In [1]: import numpy as np

In [2]: np.set_printoptions(suppress=True, linewidth=160)

In [3]: rd = lambda a: np.round(a, 1) + 0

In [4]: A = np.load("a.npy")

In [5]: A
Out[5]: 
array([[  1,  -1,   1,  -1],
       [  1,   0,   0,   0],
       [  1,   1,   1,   1],
       [  1,   2,   4,   8],
       [  1,   3,   9,  27],
       [  1,   4,  16,  64],
       [  1,   5,  25, 125],
       [  1,   6,  36, 216]])

In [6]: vec = np.array([-8, -4, 2, -4])

In [7]: a = np.maximum(A @ vec, 0)

In [8]: np.flatnonzero(a > 1e-9)
Out[8]: array([0])

In [9]: a
Out[9]: array([2, 0, 0, 0, 0, 0, 0, 0])

In [10]: rd(np.tanh(A @ vec))
Out[10]: array([ 1., -1., -1., -1., -1., -1., -1., -1.])

In [11]: q, r_ = np.linalg.qr(A)

In [12]: rd(q)
Out[12]: 
array([[-0.4, -0.5,  0.5,  0.4],
       [-0.4, -0.4,  0.1, -0.3],
       [-0.4, -0.2, -0.2, -0.4],
       [-0.4, -0.1, -0.4, -0.2],
       [-0.4,  0.1, -0.4,  0.2],
       [-0.4,  0.2, -0.2,  0.4],
       [-0.4,  0.4,  0.1,  0.3],
       [-0.4,  0.5,  0.5, -0.4]])

In [13]: print(np.allclose(r_.T @ r_, A.T @ A))
True

In [14]: M2 = np.c_[q[:, :3] @ np.array([[1, 0, 5], [2, 4, 1], [3, 5, 3]]), np.array([9, 4, 6, 4, 7, 9, 9, 6])]

In [15]: rd(M2)
Out[15]: 
array([[ 0.2,  0.5, -0.7,  9. ],
       [-0.9, -1.2, -1.9,  4. ],
       [-1.5, -2.1, -2.7,  6. ],
       [-1.7, -2.2, -3. ,  4. ],
       [-1.4, -1.6, -2.8,  7. ],
       [-0.6, -0.2, -2.2,  9. ],
       [ 0.6,  1.9, -1.2,  9. ],
       [ 2.3,  4.9,  0.4,  6. ]])

In [16]: np.linalg.matrix_rank(np.c_[q, M2])
Out[16]: np.int64(5)

In [17]: np.linalg.matrix_rank(M2)
Out[17]: np.int64(4)

In [18]: rd(np.linalg.norm(np.linalg.qr(q)[0].T @ M2, axis=0) ** 2 / ((M2 ** 2).sum(axis=0) + 1e-12))
Out[18]: array([1., 1., 1., 1.])

In [19]: np.diff(A, axis=0)
Out[19]: 
array([[ 0,  1, -1,  1],
       [ 0,  1,  1,  1],
       [ 0,  1,  3,  7],
       [ 0,  1,  5, 19],
       [ 0,  1,  7, 37],
       [ 0,  1,  9, 61],
       [ 0,  1, 11, 91]])

In [20]: rd(np.linalg.norm(A))
Out[20]: np.float64(263.7)

In [21]: A.mean(axis=0)
Out[21]: array([ 1. ,  2.5, 11.5, 55. ])

In [22]: np.abs(A).max()
Out[22]: np.int64(216)

In [23]: print(np.linalg.matrix_rank(A))
4

In [24]: A.sum(axis=0)
Out[24]: array([  8,  20,  92, 440])

In [25]: rd(np.linalg.svd(A, compute_uv=False))
Out[25]: array([263.6,   8.5,   1.7,   1.5])

In [26]: r0 = np.array([-1, -1, 1, 2, 1])

In [27]: rng = np.random.default_rng(940)

In [28]: F = np.outer(rng.normal(size=19), r0) + 0.3 * rng.normal(size=(19, 5))

In [29]: rd(F)
Out[29]: 
array([[ 2.1,  1.4, -1.7, -2.7, -1.8],
       [-0.1, -0.6,  0.4,  1.3,  0.6],
       [ 1.2,  1.9, -0.9, -2. , -1.1],
       [-0.4, -0.7, -0.1,  0.9,  0.7],
       [ 0.2,  1.1, -0.4, -1.2, -0.4],
       [-1. , -1.1,  0.9,  1.8,  1.2],
       [ 0.8,  0.6, -0.5, -1.5, -1.1],
       [-2.2, -2.1,  1.8,  2.9,  1.6],
       [ 1.3,  1.1, -1.5, -2. , -0.4],
       [-0.5,  0.3,  0.2,  0.6, -0.3],
       [ 1.3,  0.9, -0.9, -2.2, -1.2],
       [-1.5, -1. ,  1.1,  3. ,  1.3],
       [-1. , -1.3,  1. ,  2.6,  1. ],
       [ 2.3,  1.3, -1.7, -3.6, -1.8],
       [ 0.7,  0.5,  0.1, -1.1, -0.4],
       [ 0. ,  0.3, -0.1, -0.9,  0.4],
       [ 0.4,  0.3, -0.4,  0.1,  0.1],
       [-2.1, -1.7,  2.8,  4.1,  2.5],
       [-0.2, -0.5,  0.4,  1. , -0.1]])

In [30]: Ac = (F - F.mean(axis=0)) / F.std(axis=0)

In [31]: np.argwhere(np.abs(Ac) > 2)
Out[31]: 
array([[17,  2],
       [17,  4]])

In [32]: beta = np.linalg.lstsq(np.delete(Ac, 4, axis=1), Ac[:, 4])[0]

In [33]: rd(1 - np.var(Ac[:, 4] - np.delete(Ac, 4, axis=1) @ beta))
Out[33]: np.float64(0.9)

In [34]: np.abs(beta).argmax()
Out[34]: np.int64(0)

In [35]: data = np.load("w.npy")

In [36]: rd(data)
Out[36]: 
array([[ 0. ,  3.3, -1.6, -1.6],
       [-2.9, -1.5, -1.5, -1.7],
       [ 2.6, -1.6, -2.5, -0.8],
       [-0.9,  0.4, -2.3,  3.2]])

In [37]: r0 = np.array([1, 0, 2])

In [38]: rd(np.correlate(data[1], data[0], "full"))
Out[38]: array([ 4.7,  7.1, -5. ,  0. , -2.2, -5.6,  0. ])

In [39]: rd(np.convolve(data[1], r0))
Out[39]: array([-2.9, -1.5, -7.4, -4.7, -3. , -3.4])

In [40]: np.allclose(data, data.T)
Out[40]: False

In [41]: rd(np.linalg.det(data))
Out[41]: np.float64(-256.0)

In [42]: print(rd((data + data.T) / 2))
[[ 0.   0.2  0.5 -1.2]
 [ 0.2 -1.5 -1.5 -0.6]
 [ 0.5 -1.5 -2.5 -1.5]
 [-1.2 -0.6 -1.5  3.2]]

In [43]: rd((data - data.T) / 2)
Out[43]: 
array([[ 0. ,  3.1, -2.1, -0.3],
       [-3.1,  0. ,  0.1, -1.1],
       [ 2.1, -0.1,  0. ,  0.7],
       [ 0.3,  1.1, -0.7,  0. ]])

In [44]: M2 = data / np.sqrt((data ** 2).mean(axis=1, keepdims=True))

In [45]: np.linalg.matrix_rank(data - data.mean(axis=1, keepdims=True))
Out[45]: np.int64(3)

In [46]: rd(data - data.mean(axis=1, keepdims=True))
Out[46]: 
array([[ 0. ,  3.3, -1.6, -1.6],
       [-1. ,  0.4,  0.4,  0.2],
       [ 3.1, -1. , -1.9, -0.2],
       [-1. ,  0.3, -2.4,  3. ]])

In [47]: np.linalg.matrix_rank(M2) == np.linalg.matrix_rank(data)
Out[47]: np.True_

In [48]: M2 = np.linalg.inv(data)

In [49]: rd(np.linalg.det(data) * np.linalg.det(M2))
Out[49]: np.float64(1.0)

In [50]: rd(np.linalg.cond(data))
Out[50]: np.float64(1.0)

In [51]: np.allclose(M2, data.T)
Out[51]: False

In [52]: rd(np.linalg.inv(M2))
Out[52]: 
array([[ 0. ,  3.3, -1.6, -1.6],
       [-2.9, -1.5, -1.5, -1.7],
       [ 2.6, -1.6, -2.5, -0.8],
       [-0.9,  0.4, -2.3,  3.2]])

In [53]: print(rd(data @ M2))
[[1. 0. 0. 0.]
 [0. 1. 0. 0.]
 [0. 0. 1. 0.]
 [0. 0. 0. 1.]]

In [54]: P = np.triu(np.array([[4, 5, 3, 1], [5, 1, 1, 5], [5, 4, 1, 0], [3, 5, 0, 0]]), 1) + np.eye(4)

In [55]: M2 = P @ data @ np.linalg.inv(P)

In [56]: print(np.linalg.matrix_rank(M2))
4

In [57]: print(rd(np.linalg.det(M2)))
-256.0

In [58]: rd(M2)
Out[58]: 
array([[  -7.9,   31. ,  -25.9, -156.4],
       [  -4.9,   23.4,  -24. ,  -98.7],
       [   2.6,  -14.4,    4.2,   68.5],
       [  -0.9,    4.9,   -4.5,  -20.5]])

In [59]: rd(np.trace(M2)), rd(np.trace(data))
Out[59]: (np.float64(-0.9), np.float64(-0.9))

In [60]: E = np.array([[1, -1, -1, 1, -1, 1, 1, -1],
    ...:     [1, -1, 1, -1, -1, 1, -1, 1],
    ...:     [1, -1, 1, -1, 1, -1, 1, -1],
    ...:     [1, 1, -1, -1, 1, 1, -1, -1],
    ...:     [1, 1, -1, -1, -1, -1, 1, 1],
    ...:     [1, 1, 1, 1, 1, 1, 1, 1],
    ...:     [1, -1, -1, 1, 1, -1, -1, 1]])

In [61]: rd(np.linalg.det(2 * data)), rd(np.linalg.det(data))
Out[61]: (np.float64(-4096.0), np.float64(-256.0))

In [62]: rd(np.linalg.det(data.T))
Out[62]: np.float64(-256.0)

In [63]: print(rd(np.einsum("ij,ji->", data, data)))
0.7

In [64]: print(rd(np.linalg.eigvals(data)))
[ 4. +0.j -0.4+4.j -0.4-4.j -4. +0.j]

In [65]: rd(np.kron(np.eye(2, dtype=int), data))
Out[65]: 
array([[ 0. ,  3.3, -1.6, -1.6,  0. ,  0. ,  0. ,  0. ],
       [-2.9, -1.5, -1.5, -1.7,  0. ,  0. ,  0. ,  0. ],
       [ 2.6, -1.6, -2.5, -0.8,  0. ,  0. ,  0. ,  0. ],
       [-0.9,  0.4, -2.3,  3.2,  0. ,  0. ,  0. ,  0. ],
       [ 0. ,  0. ,  0. ,  0. ,  0. ,  3.3, -1.6, -1.6],
       [ 0. ,  0. ,  0. ,  0. , -2.9, -1.5, -1.5, -1.7],
       [ 0. ,  0. ,  0. ,  0. ,  2.6, -1.6, -2.5, -0.8],
       [ 0. ,  0. ,  0. ,  0. , -0.9,  0.4, -2.3,  3.2]])

In [66]: rd(np.einsum("ii->", data))
Out[66]: np.float64(-0.9)

In [67]: rd(np.linalg.eigvals(data).sum().real)
Out[67]: np.float64(-0.9)

In [68]: J = np.loadtxt("sample14.csv", delimiter=",")

In [69]: print(J)
[[ 0. -4. -3. -3.]
 [-4.  0.  0.  0.]
 [-3.  0.  0.  0.]
 [-3.  0.  0.  0.]]

In [70]: w1 = np.array([[1, 1, 1, -2, 0],
    ...:     [0, 0, 1, -2, 2],
    ...:     [0, 1, -2, -2, 2],
    ...:     [1, -2, -1, 1, -1]])

In [71]: beta = np.array([3, 1, 5, 2, 5])

In [72]: act = np.maximum(J @ w1 + beta, 0)

In [73]: print((act > 0).astype(int))
[[0 1 1 1 0]
 [0 0 1 1 1]
 [0 0 1 1 1]
 [0 0 1 1 1]]

In [74]: print(np.linalg.matrix_rank(act))
3

In [75]: print(act)
[[ 0.  4. 10. 13.  0.]
 [ 0.  0.  1. 10.  5.]
 [ 0.  0.  2.  8.  5.]
 [ 0.  0.  2.  8.  5.]]

In [76]: Z = np.array([[3, 0], [1, 3], [3, 1], [1, 0], [2, 1]])

In [77]: print(w1 @ Z)
[[ 5  4]
 [ 5  3]
 [-3  3]
 [-3 -8]]

In [78]: print((act @ Z).round(6).argmax(axis=1))
[0 0 0 0]

In [79]: J @ J
Out[79]: 
array([[34.,  0.,  0.,  0.],
       [ 0., 16., 12., 12.],
       [ 0., 12.,  9.,  9.],
       [ 0., 12.,  9.,  9.]])

In [80]: np.allclose(J, J.T)
Out[80]: True

In [81]: np.allclose(J @ J.T, J.T @ J)
Out[81]: True

In [82]: np.trace(J)
Out[82]: np.float64(0.0)

In [83]: rd(np.abs(np.linalg.eigvals(J)).max())
Out[83]: np.float64(5.8)

In [84]: rd(np.sort(np.abs(np.linalg.eigvals(J))))
Out[84]: array([0. , 0. , 5.8, 5.8])

In [85]: rd(np.linalg.det(J))
Out[85]: np.float64(0.0)

In [86]: rd(np.linalg.norm(A[7], 1)), rd(np.linalg.norm(A[7], np.inf))
Out[86]: (np.float64(259.0), np.float64(216.0))

In [87]: rd(np.linalg.norm(A, axis=1))
Out[87]: array([  2. ,   1. ,   2. ,   9.2,  28.6,  66.1, 127.6, 219.1])

In [88]: rd(np.linalg.norm(A, 2))
Out[88]: np.float64(263.6)

In [89]: print(rd(np.linalg.norm(A) ** 2 / np.linalg.norm(A, 2) ** 2))
1.0

In [90]: print(np.linalg.norm(A, axis=1).argmax())
7

In [91]: A[7] @ A[0]
Out[91]: np.int64(-185)

In [92]: rd(np.linalg.norm(A, "nuc"))
Out[92]: np.float64(275.3)

In [93]: w, evecs = np.linalg.eigh(J)

In [94]: np.abs(evecs[:, -1]).round(6).argmax()
Out[94]: np.int64(0)

In [95]: w.sum(), np.trace(J)
Out[95]: (np.float64(0.0), np.float64(0.0))

In [96]: rd(np.abs(evecs[:, -1]))
Out[96]: array([0.7, 0.5, 0.4, 0.4])

In [97]: rd(np.linalg.eigvalsh(J @ J))
Out[97]: array([ 0.,  0., 34., 34.])

In [98]: (w > 1e-8).sum(), (w < -1e-8).sum()
Out[98]: (np.int64(1), np.int64(1))

In [99]: rd(np.linalg.eigvalsh(J + -1 * np.eye(4)))
Out[99]: array([-6.8, -1. , -1. ,  4.8])

In [100]: rd(evecs @ np.diag(w) @ evecs.T)
Out[100]: 
array([[ 0., -4., -3., -3.],
       [-4.,  0.,  0.,  0.],
       [-3.,  0.,  0.,  0.],
       [-3.,  0.,  0.,  0.]])

In [101]: rd(data.reshape(2, -1))
Out[101]: 
array([[ 0. ,  3.3, -1.6, -1.6, -2.9, -1.5, -1.5, -1.7],
       [ 2.6, -1.6, -2.5, -0.8, -0.9,  0.4, -2.3,  3.2]])

In [102]: t3 = data.reshape(4, 2, -1)

In [103]: rd(t3[:, 0])
Out[103]: 
array([[ 0. ,  3.3],
       [-2.9, -1.5],
       [ 2.6, -1.6],
       [-0.9,  0.4]])

In [104]: np.einsum("ihd,jhd->hij", t3, t3).shape
Out[104]: (2, 4, 4)

In [105]: print(t3.shape)
(4, 2, 2)

In [106]: print(rd(np.swapaxes(t3, 1, 2)[3]))
[[-0.9 -2.3]
 [ 0.4  3.2]]

In [107]: K = np.loadtxt("dump.csv", delimiter=",")

In [108]: print(K)
[[ 0.  0.  0.  0.]
 [-2.  3. -1.  2.]
 [ 0.  0.  0.  0.]
 [-2.  3. -1.  2.]
 [ 0.  0.  0.  0.]
 [-1.  0.  2. -3.]
 [-3.  3.  1. -1.]
 [ 0.  0.  0.  0.]
 [ 0.  0.  0.  0.]
 [ 0.  0.  0.  0.]
 [ 0.  0.  0.  0.]
 [ 0.  0.  0.  0.]
 [-1.  0.  2. -3.]
 [ 0.  0.  0.  0.]
 [-1.  0.  2. -3.]
 [ 0.  3. -3.  4.]
 [ 0.  0.  0.  0.]
 [ 0.  0.  0.  0.]
 [ 0.  0.  0.  0.]
 [ 0.  0.  0.  0.]
 [ 2.  0. -2.  2.]
 [ 0.  0.  0.  0.]
 [ 0.  0.  0.  0.]
 [-1.  1. -1. -1.]
 [ 0.  0.  0.  0.]
 [ 3. -2. -2. -1.]
 [ 0.  1. -1. -2.]
 [ 2.  0. -2.  2.]
 [-3.  3.  1. -1.]
 [ 0.  0.  0.  0.]
 [-2.  1.  1. -4.]
 [ 2.  0. -2.  2.]
 [ 0. -2.  2. -6.]
 [ 0.  0.  0.  0.]
 [-2.  3. -1.  2.]]

In [109]: # rows 0 and 2 are equal

In [110]: Ac = K - K.mean(axis=0)

In [111]: U, sigma, Vt = np.linalg.svd(Ac, full_matrices=False)

In [112]: np.linalg.matrix_rank(Ac)
Out[112]: np.int64(4)

In [113]: (np.sign(U[:, 0]) == np.sign(U[0, 0])).astype(int)
Out[113]: array([1, 1, 1, 1, 1, 0, 0, 1, 1, 1, 1, 1, 0, 1, 0, 1, 1, 1, 1, 1, 1, 1, 1, 0, 1, 1, 0, 1, 0, 1, 0, 1, 0, 1, 1])

In [114]: np.abs(U[:, 0]).argmax()
Out[114]: np.int64(32)

In [115]: rd(sigma)
Out[115]: array([13.2, 10. ,  3.5,  1.1])

In [116]: np.abs(Vt[0]).argmax()
Out[116]: np.int64(3)

In [117]: np.searchsorted(np.cumsum(sigma ** 2) / (sigma ** 2).sum(), 0.9) + 1
Out[117]: np.int64(2)
